% python3 -q
>>> import numpy as np
>>> np.set_printoptions(precision=2, suppress=True, linewidth=160)
>>> W2 = np.array([[2, 1, 0, 3, 0, 2, 1],
...     [0, 0, 3, 0, 0, 2, 3],
...     [0, 0, 1, 0, 3, 2, 3],
...     [3, 2, 0, 3, 1, 3, 3],
...     [0, 2, 1, 0, 2, 3, 3],
...     [1, 2, 2, 2, 1, 0, 3],
...     [1, 3, 0, 1, 0, 1, 1]])
>>> rng = np.random.default_rng(104649)
>>> m1 = (rng.random((33, 7)) < 0.25) @ W2
>>> print(m1)
[[ 1  3  0  1  0  1  1]
 [ 1  3  3  1  0  3  4]
 [ 0  0  1  0  3  2  3]
 [ 0  2  5  0  5  7  9]
 [ 1  3  0  1  0  1  1]
 [ 0  0  3  0  0  2  3]
 [ 4  4  2  5  2  3  6]
 [ 4  5  1  4  4  6  7]
 [ 3  2  0  3  1  3  3]
 [ 3  3  2  5  1  2  4]
 [ 1  3  3  1  0  3  4]
 [ 2  1  3  3  0  4  4]
 [ 2  5  2  3  1  1  4]
 [ 5  3  0  6  1  5  4]
 [ 2  1  0  3  0  2  1]
 [ 5  5  2  6  6 10 10]
 [ 0  0  0  0  0  0  0]
 [ 0  0  3  0  0  2  3]
 [ 1  3  0  1  0  1  1]
 [ 0  2  4  0  2  5  6]
 [ 0  2  5  0  5  7  9]
 [ 1  2  3  2  4  2  6]
 [ 0  2  4  0  2  5  6]
 [ 1  2  2  2  1  0  3]
 [ 4  5  0  4  1  4  4]
 [ 2  1  0  3  0  2  1]
 [ 4  7  2  4  6  9 10]
 [ 2  1  1  3  3  4  4]
 [ 3  3  3  5  4  4  7]
 [ 0  0  1  0  3  2  3]
 [ 3  3  2  5  1  2  4]
 [ 0  0  0  0  0  0  0]
 [ 0  0  0  0  0  0  0]]
>>> D = np.linalg.norm(m1[:, None] - m1[None], axis=-1)
>>> print(D[10].round(6).argsort(kind="stable")[:4])
[ 1 10 11  5]
>>> arr = np.loadtxt("dump.csv", delimiter=",")
>>> print(arr)
[[-17.   2.   3.   0.   0.   3.   1.]
 [  1.  -7.   0.   3.   2.   2.   1.]
 [  1.   1. -28.   1.   0.   3.   1.]
 [  3.   3.   1. -10.   3.   2.   1.]
 [  3.   1.   3.   1. -10.   0.   1.]
 [  3.   2.   0.   3.   0. -20.   1.]
 [  2.   2.   0.   3.   0.   0.  30.]]
>>> Y = np.linalg.invert(arr)
Traceback (most recent call last):
  File "<python-input-10>", line 1, in <module>
    Y = np.linalg.invert(arr)
        ^^^^^^^^^^^^^^^^
AttributeError: module 'numpy.linalg' has no attribute 'invert'
>>> Y = np.linalg.inv(arr)
>>> print((np.abs(Y) > 1e-9).astype(int))
[[1 1 1 1 1 1 1]
 [1 1 1 1 1 1 1]
 [1 1 1 1 1 1 1]
 [1 1 1 1 1 1 1]
 [1 1 1 1 1 1 1]
 [1 1 1 1 1 1 1]
 [1 1 1 1 1 1 1]]
>>> print(Y.round(2) + 0)
[[-0.07 -0.03 -0.01 -0.01 -0.01 -0.02  0.01]
 [-0.04 -0.2  -0.01 -0.08 -0.06 -0.04  0.01]
 [-0.01 -0.01 -0.04 -0.01 -0.01 -0.01  0.  ]
 [-0.05 -0.09 -0.02 -0.14 -0.06 -0.03  0.01]
 [-0.03 -0.04 -0.02 -0.03 -0.12 -0.01  0.01]
 [-0.02 -0.04 -0.01 -0.03 -0.02 -0.06  0.01]
 [ 0.01  0.02  0.    0.02  0.01  0.01  0.03]]
>>> print(round(float(np.linalg.cond(arr)), 2))
9.7
>>> print(np.round(arr @ Y, 2) + 0)
[[1. 0. 0. 0. 0. 0. 0.]
 [0. 1. 0. 0. 0. 0. 0.]
 [0. 0. 1. 0. 0. 0. 0.]
 [0. 0. 0. 1. 0. 0. 0.]
 [0. 0. 0. 0. 1. 0. 0.]
 [0. 0. 0. 0. 0. 1. 0.]
 [0. 0. 0. 0. 0. 0. 1.]]
